$ python3 -q
>>> import numpy as np
>>> from numpy import linalg as LA
>>> np.set_printoptions(precision=1, suppress=True, linewidth=140, sign=" ")
>>> X = np.array([[-2.0, 1.0, 0.0], [0.0, -2.0, 1.0], [0.0, 0.0, -2.0]])
>>> # triangular: eigenvalues sit on the diagonal
>>> evals, evecs = LA.eig(X)
>>> print(evals)
[-2. -2. -2.]
>>> np.sort(LA.eigvals(X @ X))
array([ 4.,  4.,  4.])
>>> X @ evecs[:, 0] - evals[0] * evecs[:, 0]
array([ 0.,  0.,  0.])
>>> print(LA.matrix_power(X - np.diag(np.diag(X)), 3))
[[ 0.  0.  0.]
 [ 0.  0.  0.]
 [ 0.  0.  0.]]
>>> [int(LA.matrix_rank(LA.matrix_power(X, p))) for p in range(1, 4)]
[3, 3, 3]
>>> print(LA.matrix_rank(X - X[0, 0] * np.eye(3)))
2
>>> print(np.sort(LA.eigvals(X)))
[-2. -2. -2.]
>>> M2 = np.array([[0], [4], [-4], [-5], [-4]])
>>> Z = np.array([[3, -1, -1]])
>>> M = M2 @ Z
>>> M
array([[  0,   0,   0],
       [ 12,  -4,  -4],
       [-12,   4,   4],
       [-15,   5,   5],
       [-12,   4,   4]])
>>> # rows 2 and 4 are equal
>>> Uu, s, vt = LA.svd(M)
>>> evecs = vt[:(s > 1e-8).sum()]
>>> rng = np.random.default_rng(338)
>>> x = M[2] + -3 * M[3] + rng.integers(2) * np.eye(3)[1]
>>> print(x)
[ 33. -10. -11.]
>>> print(evecs.T @ evecs)
[[ 0.8 -0.3 -0.3]
 [-0.3  0.1  0.1]
 [-0.3  0.1  0.1]]
